$ python -q
>>> import numpy as np
>>> import numpy.linalg as la
>>> np.set_printoptions(precision=2, suppress=True, linewidth=140)
>>> tidy = lambda a: np.round(a, 2) + 0
>>> A2 = np.array([[-1, 1, 1, -3], [1, -2, 0, -1], [0, -2, -1, -2], [-1, -3, 0, -1]])
>>> K = A2 - A2.T
>>> print(K)
[[ 0  0  1 -2]
 [ 0  0  2  2]
 [-1 -2  0 -2]
 [ 2 -2  2  0]]
>>> def softmax(z):
...     e = np.exp(z - z.max(axis=-1, keepdims=True))
...     return e / e.sum(axis=-1, keepdims=True)
... 
>>> print(tidy(softmax(K[3])))
[0.46 0.01 0.46 0.06]
>>> print(tidy(softmax(K[3] + -2)))
[0.46 0.01 0.46 0.06]
>>> att = K @ K.T / np.sqrt(4)
>>> print(softmax(att).round(6).argmax(axis=1))
[0 1 2 3]
>>> print(tidy(la.norm(K)))
5.83
>>> print(K.shape)
(4, 4)
>>> print(K.sum(axis=0))
[ 1 -4  5 -2]
>>> print(K - K[0])
[[ 0  0  0  0]
 [ 0  0  1  4]
 [-1 -2 -1  0]
 [ 2 -2  1  2]]
>>> print(tidy(la.svd(K, compute_uv=False)))
[3.81 3.81 1.57 1.57]
>>> feats = np.loadtxt("mat.csv", delimiter=",")
>>> print(feats)
[[27.  5. 40.]
 [ 5.  3.  8.]
 [40.  8. 66.]]
>>> A2 = np.array([[1, -1, 0], [-2, 0, -1]])
>>> W2 = np.kron(A2, feats)
>>> print(W2.shape)
(6, 9)
>>> print(tidy(la.norm(W2, 2)), tidy(la.norm(A2, 2) * la.norm(feats, 2)))
225.35 225.35
>>> print(tidy(np.abs(la.svd(feats)[2][-1])))
[0.85 0.07 0.52]
>>> print(round(np.log10(la.cond(feats))))
2
>>> f = np.array([-4, 1, 2])
>>> A2 = feats + np.outer(f, np.eye(3)[1])
>>> print(tidy(la.det(A2) / la.det(feats)), tidy(1 + la.solve(feats, f)[1]))
1.52 1.52
>>> rng = np.random.default_rng(411945)
>>> labels = rng.integers(0, 3, 4)
>>> M = np.array([[-3, 3, -2, 2], [3, -3, 2, 2], [-1, 2, -2, -2], [0, 0, 1, -2]]) * (labels[:, None] == labels)
>>> print(M)
[[-3  0  0  2]
 [ 0 -3  2  0]
 [ 0  2 -2  0]
 [ 0  0  0 -2]]
>>> Uu, sv, Vh = la.svd(M, full_matrices=False)
>>> print(tidy(Vh @ Vh.T))
[[1. 0. 0. 0.]
 [0. 1. 0. 0.]
 [0. 0. 1. 0.]
 [0. 0. 0. 1.]]
>>> print(tidy(sv))
[4.56 3.81 1.57 0.44]
>>> print(Uu.shape, sv.shape, Vh.shape)
(4, 4) (4,) (4, 4)
>>> print(tidy(np.abs(Vh[0])))
[0.   0.79 0.62 0.  ]
>>> print(tidy(np.cumsum(sv ** 2) / np.sum(sv ** 2)))
[0.55 0.93 0.99 1.  ]
>>> print(np.abs(Uu[:, 0]).round(6).argmax())
1
>>> print(np.allclose(Uu * sv @ Vh, M))
True
